% ipython --no-banner

In [1]: import numpy as np

In [2]: from numpy import linalg as LA

In [3]: np.set_printoptions(precision=1, suppress=True, linewidth=120)

In [4]: q, _ = LA.qr(np.array([[0.3, -0.8, 0.9, 0.9],
   ...:     [1.3, -0.2, 0.4, -0.6],
   ...:     [-0.5, -1.1, -1.2, -2.0],
   ...:     [0.1, -1.1, -1.1, -1.0]]))

In [5]: arr = q[:, :4]

In [6]: arr
Out[6]: 
array([[-0.2,  0.4,  0.9,  0.1],
       [-0.9,  0.1, -0.2, -0.3],
       [ 0.4,  0.6, -0.2, -0.7],
       [-0.1,  0.6, -0.4,  0.7]])

In [7]: A2 = np.array([[-3, 5, -4], [0, 3, 2]])

In [8]: Z = np.kron(A2, arr)

In [9]: LA.matrix_rank(Z)
Out[9]: np.int64(8)

In [10]: m1 = np.load("w.npy")

In [11]: m1
Out[11]: 
array([[14.,  0.,  9.,  0.,  9.,  6.,  3.,  3.],
       [ 0.,  5.,  0.,  0.,  0.,  0.,  0.,  0.],
       [ 9.,  0., 14.,  0.,  9.,  6.,  3.,  3.],
       [ 0.,  0.,  0.,  5.,  0.,  0.,  0.,  0.],
       [ 9.,  0.,  9.,  0., 14.,  6.,  3.,  3.],
       [ 6.,  0.,  6.,  0.,  6.,  9.,  2.,  2.],
       [ 3.,  0.,  3.,  0.,  3.,  2.,  6.,  1.],
       [ 3.,  0.,  3.,  0.,  3.,  2.,  1.,  6.]])

In [12]: # symmetric, so the eigenvalues are real

In [13]: Lm = LA.cholesky(m1)

In [14]: Lm
Out[14]: 
array([[3.7, 0. , 0. , 0. , 0. , 0. , 0. , 0. ],
       [0. , 2.2, 0. , 0. , 0. , 0. , 0. , 0. ],
       [2.4, 0. , 2.9, 0. , 0. , 0. , 0. , 0. ],
       [0. , 0. , 0. , 2.2, 0. , 0. , 0. , 0. ],
       [2.4, 0. , 1.1, 0. , 2.6, 0. , 0. , 0. ],
       [1.6, 0. , 0.7, 0. , 0.5, 2.4, 0. , 0. ],
       [0.8, 0. , 0.4, 0. , 0.2, 0.1, 2.3, 0. ],
       [0.8, 0. , 0.4, 0. , 0.2, 0.1, 0.1, 2.3]])

In [15]: Lm @ Lm.T
Out[15]: 
array([[14.,  0.,  9.,  0.,  9.,  6.,  3.,  3.],
       [ 0.,  5.,  0.,  0.,  0.,  0.,  0.,  0.],
       [ 9.,  0., 14.,  0.,  9.,  6.,  3.,  3.],
       [ 0.,  0.,  0.,  5.,  0.,  0.,  0.,  0.],
       [ 9.,  0.,  9.,  0., 14.,  6.,  3.,  3.],
       [ 6.,  0.,  6.,  0.,  6.,  9.,  2.,  2.],
       [ 3.,  0.,  3.,  0.,  3.,  2.,  6.,  1.],
       [ 3.,  0.,  3.,  0.,  3.,  2.,  1.,  6.]])

In [16]: ev, evecs = LA.eigh(m1)

In [17]: np.round(evecs.T @ evecs, 1) + 0
Out[17]: 
array([[1., 0., 0., 0., 0., 0., 0., 0.],
       [0., 1., 0., 0., 0., 0., 0., 0.],
       [0., 0., 1., 0., 0., 0., 0., 0.],
       [0., 0., 0., 1., 0., 0., 0., 0.],
       [0., 0., 0., 0., 1., 0., 0., 0.],
       [0., 0., 0., 0., 0., 1., 0., 0.],
       [0., 0., 0., 0., 0., 0., 1., 0.],
       [0., 0., 0., 0., 0., 0., 0., 1.]])

In [18]: ev
Out[18]: array([ 5.,  5.,  5.,  5.,  5.,  5.,  5., 38.])

In [19]: np.unique(ev.round(6) + 0, return_counts=True)[1]
Out[19]: array([7, 1])

In [20]: ev.sum(), np.trace(m1)
Out[20]: (np.float64(73.0), np.float64(73.0))

In [21]: np.abs(evecs[:, -1]).round(6).argmax()
Out[21]: np.int64(0)

In [22]: K = np.diag(np.array([-8, -3, -1, -7, -8, -8, -3, -4, 8, 0, -1, -9, -7, -3])) + 4 * np.eye(14, k=1) + 4 * np.eye(14, k=-1)

In [23]: K
Out[23]: 
array([[-8.,  4.,  0.,  0.,  0.,  0.,  0.,  0.,  0.,  0.,  0.,  0.,  0.,  0.],
       [ 4., -3.,  4.,  0.,  0.,  0.,  0.,  0.,  0.,  0.,  0.,  0.,  0.,  0.],
       [ 0.,  4., -1.,  4.,  0.,  0.,  0.,  0.,  0.,  0.,  0.,  0.,  0.,  0.],
       [ 0.,  0.,  4., -7.,  4.,  0.,  0.,  0.,  0.,  0.,  0.,  0.,  0.,  0.],
       [ 0.,  0.,  0.,  4., -8.,  4.,  0.,  0.,  0.,  0.,  0.,  0.,  0.,  0.],
       [ 0.,  0.,  0.,  0.,  4., -8.,  4.,  0.,  0.,  0.,  0.,  0.,  0.,  0.],
       [ 0.,  0.,  0.,  0.,  0.,  4., -3.,  4.,  0.,  0.,  0.,  0.,  0.,  0.],
       [ 0.,  0.,  0.,  0.,  0.,  0.,  4., -4.,  4.,  0.,  0.,  0.,  0.,  0.],
       [ 0.,  0.,  0.,  0.,  0.,  0.,  0.,  4.,  8.,  4.,  0.,  0.,  0.,  0.],
       [ 0.,  0.,  0.,  0.,  0.,  0.,  0.,  0.,  4.,  0.,  4.,  0.,  0.,  0.],
       [ 0.,  0.,  0.,  0.,  0.,  0.,  0.,  0.,  0.,  4., -1.,  4.,  0.,  0.],
       [ 0.,  0.,  0.,  0.,  0.,  0.,  0.,  0.,  0.,  0.,  4., -9.,  4.,  0.],
       [ 0.,  0.,  0.,  0.,  0.,  0.,  0.,  0.,  0.,  0.,  0.,  4., -7.,  4.],
       [ 0.,  0.,  0.,  0.,  0.,  0.,  0.,  0.,  0.,  0.,  0.,  0.,  4., -3.]])

In [24]: LA.norm(K, axis=1)
Out[24]: array([ 8.9,  6.4,  5.7,  9. ,  9.8,  9.8,  6.4,  6.9,  9.8,  5.7,  5.7, 10.6,  9. ,  5. ])

In [25]: round(LA.norm(K[7] - K[4]), 1)
Out[25]: np.float64(12.0)

In [26]: K[7] @ K[4]
Out[26]: np.float64(0.0)

In [27]: round(float(LA.norm(K, "nuc")), 1)
Out[27]: 92.8

In [28]: LA.norm(K, axis=0)
Out[28]: array([ 8.9,  6.4,  5.7,  9. ,  9.8,  9.8,  6.4,  6.9,  9.8,  5.7,  5.7, 10.6,  9. ,  5. ])

In [29]: LA.norm(K, axis=1).argmax()
Out[29]: np.int64(11)

In [30]: T = np.stack([m1, 4 * m1, m1[::-1]])

In [31]: LA.matrix_rank(T.reshape(3, -1))
Out[31]: np.int64(2)

In [32]: LA.norm(T, axis=(1, 2))
Out[32]: array([ 40.2, 160.9,  40.2])

In [33]: A2 = np.array([[1, 7, 3, 8, 6, 9, 5],
    ...:     [5, 6, 4, 1, 7, 1, 0],
    ...:     [9, 2, 8, 0, 1, 7, 4],
    ...:     [6, 1, 2, 5, 8, 8, 8],
    ...:     [8, 0, 8, 0, 1, 0, 6],
    ...:     [8, 9, 1, 9, 5, 1, 9],
    ...:     [2, 8, 9, 3, 5, 1, 5]])

In [34]: A2[-1] = A2[0]

In [35]: J = A2 + 0.3 * np.eye(7)

In [36]: J
Out[36]: 
array([[1.3, 7. , 3. , 8. , 6. , 9. , 5. ],
       [5. , 6.3, 4. , 1. , 7. , 1. , 0. ],
       [9. , 2. , 8.3, 0. , 1. , 7. , 4. ],
       [6. , 1. , 2. , 5.3, 8. , 8. , 8. ],
       [8. , 0. , 8. , 0. , 1.3, 0. , 6. ],
       [8. , 9. , 1. , 9. , 5. , 1.3, 9. ],
       [1. , 7. , 3. , 8. , 6. , 9. , 5.3]])

In [37]: np.argsort(-LA.norm(J, axis=0).round(6), kind="stable")[:3]
Out[37]: array([5, 0, 6])

In [38]: np.round(np.abs(LA.svd(J)[2][-1]), 1) + 0
Out[38]: array([0.3, 0.4, 0.2, 0.7, 0. , 0.1, 0.5])

In [39]: A = np.load("x.npy")

In [40]: A
Out[40]: 
array([[-0.8,  0.1, -1.6,  2.5,  0.3,  2.5,  0.1, -0.1, -0.2, -2.7],
       [ 0.2, -1.5,  1. ,  0.6,  0.6, -0.3, -0.1, -0.3,  0.1, -1.5],
       [ 0.9, -0.3, -1.6,  1. ,  0.2,  0.8, -1.8, -0.2, -1.5,  0.8],
       [ 0.3, -0.2,  1.6, -1.3,  2.2,  0.7, -0.2, -0.9, -0.6,  1. ],
       [-1. , -3. ,  0.9,  0.2,  0.2,  0.5, -0.2, -1.2, -1. ,  1.9],
       [ 1.4, -0.7,  0.3,  0.4,  0.4, -2.1, -0.6,  0.2, -0.1,  0.4],
       [ 0.5, -1.3,  2.1,  0.4, -1.2, -0.2,  0.6, -0.7,  0.1,  1.2],
       [ 1.7,  0.9, -1.4,  0.2,  1.9, -0.1, -0.9, -1.3, -1.3,  0.4],
       [ 1.5,  0.5,  5.5, -3.5, -4.5, -2. , -5. ,  1. ,  1.5,  0.5],
       [-0.8,  2.2,  0.4,  0.3,  2.1, -0.1,  0.3,  0.5, -1.2,  0.4],
       [-1.2, -1.5,  1. ,  0.1, -0.1,  2. ,  0.5, -1. , -0.6, -0.5],
       [ 0.3,  0. , -0.4,  0.7, -1.3,  1. ,  0. ,  0.3, -0.9, -0.6]])

In [41]: rng = np.random.default_rng(4425)

In [42]: z = rng.permutation(10)

In [43]: A2 = A[:, z] * rng.choice([-1, 1], 10)

In [44]: A2
Out[44]: 
array([[ 2.5, -2.5, -0.3, -0.2, -1.6, -0.1,  0.8, -2.7, -0.1,  0.1],
       [-0.3, -0.6, -0.6,  0.1,  1. , -0.3, -0.2, -1.5,  0.1, -1.5],
       [ 0.8, -1. , -0.2, -1.5, -1.6, -0.2, -0.9,  0.8,  1.8, -0.3],
       [ 0.7,  1.3, -2.2, -0.6,  1.6, -0.9, -0.3,  1. ,  0.2, -0.2],
       [ 0.5, -0.2, -0.2, -1. ,  0.9, -1.2,  1. ,  1.9,  0.2, -3. ],
       [-2.1, -0.4, -0.4, -0.1,  0.3,  0.2, -1.4,  0.4,  0.6, -0.7],
       [-0.2, -0.4,  1.2,  0.1,  2.1, -0.7, -0.5,  1.2, -0.6, -1.3],
       [-0.1, -0.2, -1.9, -1.3, -1.4, -1.3, -1.7,  0.4,  0.9,  0.9],
       [-2. ,  3.5,  4.5,  1.5,  5.5,  1. , -1.5,  0.5,  5. ,  0.5],
       [-0.1, -0.3, -2.1, -1.2,  0.4,  0.5,  0.8,  0.4, -0.3,  2.2],
       [ 2. , -0.1,  0.1, -0.6,  1. , -1. ,  1.2, -0.5, -0.5, -1.5],
       [ 1. , -0.7,  1.3, -0.9, -0.4,  0.3, -0.3, -0.6, -0. ,  0. ]])

In [45]: U, _, VT = LA.svd(A.T @ A2)

In [46]: np.round(LA.lstsq(A, A2)[0], 1) + 0
Out[46]: 
array([[ 0.,  0.,  0.,  0.,  0.,  0., -1.,  0.,  0.,  0.],
       [ 0.,  0.,  0.,  0.,  0.,  0.,  0.,  0.,  0.,  1.],
       [ 0.,  0.,  0.,  0.,  1.,  0.,  0.,  0.,  0.,  0.],
       [ 0., -1.,  0.,  0.,  0.,  0.,  0.,  0.,  0.,  0.],
       [ 0.,  0., -1.,  0.,  0.,  0.,  0.,  0.,  0.,  0.],
       [ 1.,  0.,  0.,  0.,  0.,  0.,  0.,  0.,  0.,  0.],
       [ 0.,  0.,  0.,  0.,  0.,  0.,  0.,  0., -1.,  0.],
       [ 0.,  0.,  0.,  0.,  0.,  1.,  0.,  0.,  0.,  0.],
       [ 0.,  0.,  0.,  1.,  0.,  0.,  0.,  0.,  0.,  0.],
       [ 0.,  0.,  0.,  0.,  0.,  0.,  0.,  1.,  0.,  0.]])

In [47]: z
Out[47]: array([5, 3, 4, 8, 2, 7, 0, 9, 6, 1])
